% ipython --no-banner

In [1]: import numpy as np

In [2]: np.set_printoptions(suppress=True, linewidth=160)

In [3]: def rnd(a):
   ...:     return np.round(a, 2) + 0
   ...: 

In [4]: W0, _ = np.linalg.qr(np.array([[-0.1, -0.3, 0.6, -0.7, 0.7, 0.3, -1.2],
   ...:     [0.1, -1.5, 0.4, -0.1, -0.3, -0.5, -0.1],
   ...:     [2.0, -0.3, -0.6, -0.6, 0.1, 0.5, 0.4],
   ...:     [0.3, -0.5, -1.1, 1.1, -0.4, 0.6, 0.5],
   ...:     [-0.8, 1.8, 1.3, -0.7, 0.7, 0.2, -0.3],
   ...:     [-0.7, -0.6, -0.2, 0.0, -0.3, 0.1, -2.1],
   ...:     [-0.8, 0.0, -1.1, -0.1, -0.7, 1.0, -0.8]]))

In [5]: rnd(W0)
Out[5]: 
array([[-0.04, -0.14, -0.34,  0.39,  0.81, -0.12,  0.18],
       [ 0.04, -0.62, -0.46,  0.04, -0.42, -0.45,  0.17],
       [ 0.82,  0.14,  0.09,  0.44, -0.08, -0.19, -0.23],
       [ 0.12, -0.17,  0.44, -0.51,  0.34, -0.61, -0.08],
       [-0.33,  0.65, -0.29,  0.1 , -0.12, -0.58, -0.18],
       [-0.29, -0.35,  0.06,  0.21,  0.05,  0.04, -0.86],
       [-0.33, -0.11,  0.62,  0.58, -0.16, -0.21,  0.32]])

In [6]: M2 = W0 / np.linalg.norm(W0, axis=1, keepdims=True)

In [7]: C2 = M2 @ M2.T

In [8]: np.degrees(np.arccos(np.clip(C2[2, 3], -1, 1)))
Out[8]: np.float64(90.0)

In [9]: (C2 - 2 * np.eye(7)).round(6).argmax(axis=1)
Out[9]: array([1, 0, 0, 0, 0, 0, 0])

In [10]: M2 = W0 / np.sqrt((W0 ** 2).mean(axis=1, keepdims=True))

In [11]: rnd(np.linalg.norm(M2, axis=1))
Out[11]: array([2.65, 2.65, 2.65, 2.65, 2.65, 2.65, 2.65])

In [12]: rnd(M2[2])
Out[12]: array([ 2.18,  0.38,  0.24,  1.16, -0.22, -0.51, -0.62])

In [13]: q, R = np.linalg.qr(W0)

In [14]: rnd(q)
Out[14]: 
array([[-0.04, -0.14, -0.34,  0.39,  0.81, -0.12,  0.18],
       [ 0.04, -0.62, -0.46,  0.04, -0.42, -0.45,  0.17],
       [ 0.82,  0.14,  0.09,  0.44, -0.08, -0.19, -0.23],
       [ 0.12, -0.17,  0.44, -0.51,  0.34, -0.61, -0.08],
       [-0.33,  0.65, -0.29,  0.1 , -0.12, -0.58, -0.18],
       [-0.29, -0.35,  0.06,  0.21,  0.05,  0.04, -0.86],
       [-0.33, -0.11,  0.62,  0.58, -0.16, -0.21,  0.32]])

In [15]: rnd(q.T @ q)
Out[15]: 
array([[1., 0., 0., 0., 0., 0., 0.],
       [0., 1., 0., 0., 0., 0., 0.],
       [0., 0., 1., 0., 0., 0., 0.],
       [0., 0., 0., 1., 0., 0., 0.],
       [0., 0., 0., 0., 1., 0., 0.],
       [0., 0., 0., 0., 0., 1., 0.],
       [0., 0., 0., 0., 0., 0., 1.]])

In [16]: np.allclose(R.T @ R, W0.T @ W0)
Out[16]: True

In [17]: rnd(W0 @ W0.T)
Out[17]: 
array([[1., 0., 0., 0., 0., 0., 0.],
       [0., 1., 0., 0., 0., 0., 0.],
       [0., 0., 1., 0., 0., 0., 0.],
       [0., 0., 0., 1., 0., 0., 0.],
       [0., 0., 0., 0., 1., 0., 0.],
       [0., 0., 0., 0., 0., 1., 0.],
       [0., 0., 0., 0., 0., 0., 1.]])

In [18]: rnd(np.linalg.pinv(W0))
Out[18]: 
array([[-0.04,  0.04,  0.82,  0.12, -0.33, -0.29, -0.33],
       [-0.14, -0.62,  0.14, -0.17,  0.65, -0.35, -0.11],
       [-0.34, -0.46,  0.09,  0.44, -0.29,  0.06,  0.62],
       [ 0.39,  0.04,  0.44, -0.51,  0.1 ,  0.21,  0.58],
       [ 0.81, -0.42, -0.08,  0.34, -0.12,  0.05, -0.16],
       [-0.12, -0.45, -0.19, -0.61, -0.58,  0.04, -0.21],
       [ 0.18,  0.17, -0.23, -0.08, -0.18, -0.86,  0.32]])

In [19]: t3 = np.stack([W0, 5 * W0, W0[::-1]])

In [20]: rnd(np.linalg.det(t3))
Out[20]: array([    1., 78125.,    -1.])

In [21]: (t3 @ W0.T).shape
Out[21]: (3, 7, 7)

In [22]: np.linalg.matrix_rank(t3)
Out[22]: array([7, 7, 7])

In [23]: np.linalg.matrix_rank(t3.reshape(3, -1))
Out[23]: np.int64(2)

In [24]: M = np.load("run14.npy")

In [25]: M
Out[25]: 
array([[-4, -4, -4,  0,  2, -2, -4],
       [-2, -2, -2,  0,  1, -1, -2],
       [ 0,  0,  0,  0,  0,  0,  0],
       [-6, -6, -6,  0,  3, -3, -6],
       [ 0,  0,  0,  0,  0,  0,  0],
       [ 0,  0,  0,  0,  0,  0,  0]])

In [26]: x = np.array([2, -2, 1, 3, 1, -1, -2])

In [27]: rnd(W0 @ x)
Out[27]: array([ 1.6 ,  0.65,  3.34,  0.6 , -1.14,  2.54,  1.32])

In [28]: rnd(np.einsum("ij,j->i", W0, x))
Out[28]: array([ 1.6 ,  0.65,  3.34,  0.6 , -1.14,  2.54,  1.32])

In [29]: rnd(W0 @ np.ones(7))
Out[29]: array([ 0.74, -1.7 ,  0.99, -0.46, -0.75, -1.14,  0.71])

In [30]: rnd((W0 * x).sum(axis=1))
Out[30]: array([ 1.6 ,  0.65,  3.34,  0.6 , -1.14,  2.54,  1.32])

In [31]: u = np.array([-2, 3])

In [32]: np.array([np.convolve(row, u, "same") for row in M])
Out[32]: 
array([[  8,  -4,  -4, -12,  -4,  10,   2],
       [  4,  -2,  -2,  -6,  -2,   5,   1],
       [  0,   0,   0,   0,   0,   0,   0],
       [ 12,  -6,  -6, -18,  -6,  15,   3],
       [  0,   0,   0,   0,   0,   0,   0],
       [  0,   0,   0,   0,   0,   0,   0]])

In [33]: r = np.linalg.matrix_rank(M)

In [34]: r
Out[34]: np.int64(1)

In [35]: N = np.linalg.svd(M)[2][r:].T

In [36]: [int(np.linalg.matrix_rank(np.delete(M, i, axis=0))) for i in range(6)]
Out[36]: [1, 1, 1, 1, 1, 1]

In [37]: np.linalg.matrix_rank(M.T @ M), np.linalg.matrix_rank(M @ M.T)
Out[37]: (np.int64(1), np.int64(1))

In [38]: rnd(N @ N.T)
Out[38]: 
array([[ 0.78, -0.22, -0.22,  0.  ,  0.11, -0.11, -0.22],
       [-0.22,  0.78, -0.22,  0.  ,  0.11, -0.11, -0.22],
       [-0.22, -0.22,  0.78,  0.  ,  0.11, -0.11, -0.22],
       [ 0.  ,  0.  ,  0.  ,  1.  ,  0.  ,  0.  ,  0.  ],
       [ 0.11,  0.11,  0.11,  0.  ,  0.94,  0.06,  0.11],
       [-0.11, -0.11, -0.11,  0.  ,  0.06,  0.94, -0.11],
       [-0.22, -0.22, -0.22,  0.  ,  0.11, -0.11,  0.78]])

In [39]: [int(np.linalg.matrix_rank(M[:i])) for i in range(1, len(M) + 1)]
Out[39]: [1, 1, 1, 1, 1, 1]

In [40]: N.shape
Out[40]: (7, 6)

In [41]: np.allclose(M @ N, 0)
Out[41]: True
